$ python3 -q
>>> import numpy as np
>>> np.set_printoptions(precision=2, suppress=True, linewidth=160, sign=" ")
>>> def rnd(a):
...     return np.round(a, 2) + 0
... 
>>> arr = np.load("data.npy")
>>> print(arr)
[[ 6.  1.  1.  1.]
 [ 1.  6.  1.  1.]
 [ 1.  1.  6.  1.]
 [ 1.  1.  1.  6.]]
>>> vec = np.array([1, 0, 3, 1])
>>> target = arr @ vec
>>> print(target)
[ 10.   5.  20.  10.]
>>> print(rnd(np.linalg.solve(arr, arr[:, 1])))
[ 0.  1.  0.  0.]
>>> print(rnd(np.linalg.solve(arr, target + arr[:, 3])))
[ 1.  0.  3.  2.]
>>> print(np.allclose(arr @ arr.T, arr.T @ arr))
True
>>> print(np.sort(np.abs(np.fft.fft(arr[0]))), rnd(np.sort(np.linalg.svd(arr, compute_uv=False))))
[ 5.  5.  5.  9.] [ 5.  5.  5.  9.]
>>> print(arr @ np.ones(4))
[ 9.  9.  9.  9.]
>>> print((arr @ arr)[0])
[ 39.  14.  14.  14.]
>>> L = np.linalg.cholesky(arr)
>>> print(rnd(L @ L.T))
[[ 6.  1.  1.  1.]
 [ 1.  6.  1.  1.]
 [ 1.  1.  6.  1.]
 [ 1.  1.  1.  6.]]
>>> print(rnd(np.diag(L) ** 2))
[ 6.    5.83  5.71  5.62]
>>> print(rnd(L))
[[ 2.45  0.    0.    0.  ]
 [ 0.41  2.42  0.    0.  ]
 [ 0.41  0.35  2.39  0.  ]
 [ 0.41  0.35  0.3   2.37]]
>>> print(np.linalg.eigvalsh(arr).min() > 0)
True
>>> print(rnd(np.prod(np.diag(L)) ** 2), rnd(np.linalg.det(arr)))
1125.0 1125.0
>>> print(rnd(arr / np.sqrt(np.outer(np.diag(arr), np.diag(arr)))))
[[ 1.    0.17  0.17  0.17]
 [ 0.17  1.    0.17  0.17]
 [ 0.17  0.17  1.    0.17]
 [ 0.17  0.17  0.17  1.  ]]
>>> O, R = np.linalg.qr(L)
>>> print(rnd(O))
[[-0.96  0.2   0.15 -0.12]
 [-0.16 -0.97  0.15 -0.12]
 [-0.16 -0.11 -0.97 -0.12]
 [-0.16 -0.11 -0.08  0.98]]
>>> print(rnd(O.T @ O))
[[ 1.  0.  0.  0.]
 [ 0.  1.  0.  0.]
 [ 0.  0.  1.  0.]
 [ 0.  0.  0.  1.]]
>>> print(rnd(O @ R))
[[ 2.45  0.    0.    0.  ]
 [ 0.41  2.42  0.    0.  ]
 [ 0.41  0.35  2.39  0.  ]
 [ 0.41  0.35  0.3   2.37]]
>>> M = np.array([[0.6, -0.8, 0.1, 1.2, -0.5],
...     [-0.3, -0.7, 0.4, -0.8, -0.6],
...     [-0.1, -0.8, -0.6, -1.7, -0.3],
...     [-0.3, 0.2, -0.7, -2.8, -0.4]])
>>> M[:, 2] *= 20
>>> print(M)
[[  0.6  -0.8   2.    1.2  -0.5]
 [ -0.3  -0.7   8.   -0.8  -0.6]
 [ -0.1  -0.8 -12.   -1.7  -0.3]
 [ -0.3   0.2 -14.   -2.8  -0.4]]
>>> u = np.array([2, -3, -1])
>>> print(rnd(np.polyval(u, M[2])))
[ -0.68   2.68 323.     9.88   0.08]
>>> print(rnd(np.correlate(M[2], M[1], "full")))
[  0.06   0.56   7.04   4.29 -93.87  -4.72   2.39   0.72   0.09]
>>> print(np.unravel_index(np.abs(M).argmax(), M.shape))
(np.int64(3), np.int64(2))
>>> np.zeros(4, 5)
Traceback (most recent call last):
  File "<python-input-32>", line 1, in <module>
    np.zeros(4, 5)
    ~~~~~~~~^^^^^^
TypeError: Cannot interpret '5' as a data type
>>> print(rnd(M.mean(axis=0)))
[-0.02 -0.52 -4.   -1.02 -0.45]
>>> print(rnd(M - M[0]))
[[  0.    0.    0.    0.    0. ]
 [ -0.9   0.1   6.   -2.   -0.1]
 [ -0.7   0.  -14.   -2.9   0.2]
 [ -0.9   1.  -16.   -4.    0.1]]
>>> print(rnd(np.linalg.svd(M, compute_uv=False)))
[ 20.39   2.41   1.52   0.42]
>>> print(np.linalg.matrix_rank(M))
4
>>> X = np.load("arr.npy")
>>> print(X)
[[ 6.  0.  5.  0.]
 [ 0.  6.  0.  5.]
 [ 5.  0.  6.  0.]
 [ 0.  5.  0.  6.]]
>>> w, evecs = np.linalg.eigh(X)
>>> print(w.sum(), np.trace(X))
24.0 24.0
>>> print(rnd(np.linalg.eigvalsh(X + 4 * np.eye(4))))
[  5.   5.  15.  15.]
>>> print(np.unique(w.round(6) + 0, return_counts=True)[1])
[ 2  2]
>>> print(rnd(evecs @ np.diag(w) @ evecs.T))
[[ 6.  0.  5.  0.]
 [ 0.  6.  0.  5.]
 [ 5.  0.  6.  0.]
 [ 0.  5.  0.  6.]]
>>> print((w > 1e-8).sum(), (w < -1e-8).sum())
4 0
>>> print(rnd(evecs.T @ evecs))
[[ 1.  0.  0.  0.]
 [ 0.  1.  0.  0.]
 [ 0.  0.  1.  0.]
 [ 0.  0.  0.  1.]]
>>> w, evecs = np.linalg.eigh(X)
>>> vec = np.array([-2, 1, -4, -5])
>>> print(rnd(evecs * np.maximum(w, 0) @ evecs.T))
[[ 6.  0.  5.  0.]
 [ 0.  6.  0.  5.]
 [ 5.  0.  6.  0.]
 [ 0.  5.  0.  6.]]
>>> print(rnd(vec @ X @ vec / (vec @ vec)), w[0], w[-1])
6.65 1.0 11.0
>>> print(rnd(np.linalg.eigvalsh(X[1:, 1:])))
[  1.   6.  11.]
>>> print(vec @ X @ vec)
306.0
>>> W0 = np.load("mat.npy")
>>> print(W0)
[[  3.   0.  -2.]
 [  6.   9.  -6.]
 [ 12.  12. -11.]]
>>> def softmax(z):
...     e = np.exp(z - z.max(axis=-1, keepdims=True))
...     return e / e.sum(axis=-1, keepdims=True)
... 
>>> print(rnd(softmax(W0[2] + -3)))
[ 0.5  0.5  0. ]
>>> print(rnd(softmax(W0[2])))
[ 0.5  0.5  0. ]
>>> print(rnd(softmax(10 * W0[2])))
[ 0.5  0.5  0. ]
>>> S = W0 @ W0.T / np.sqrt(3)
>>> print(rnd(softmax(S)))
[[ 0.  0.  1.]
 [ 0.  0.  1.]
 [ 0.  0.  1.]]
>>> w, evecs = np.linalg.eig(W0)
>>> print(rnd(np.prod(w)))
-9.0
>>> print(rnd(np.sort(np.linalg.eigvals(W0.T))))
[-3.  1.  3.]
>>> B = np.linalg.inv(W0)
>>> print(W0 @ B)
[[ 1.  0.  0.]
 [ 0.  1.  0.]
 [ 0.  0.  1.]]
>>> print((np.abs(B) > 1e-9).astype(int))
[[ 1  1  1]
 [ 1  1  1]
 [ 1  1  1]]
>>> print(np.allclose(B, W0.T))
False
>>> print(rnd(np.linalg.cond(W0)))
188.66
>>> print(rnd(np.linalg.inv(B)))
[[  3.   0.  -2.]
 [  6.   9.  -6.]
 [ 12.  12. -11.]]
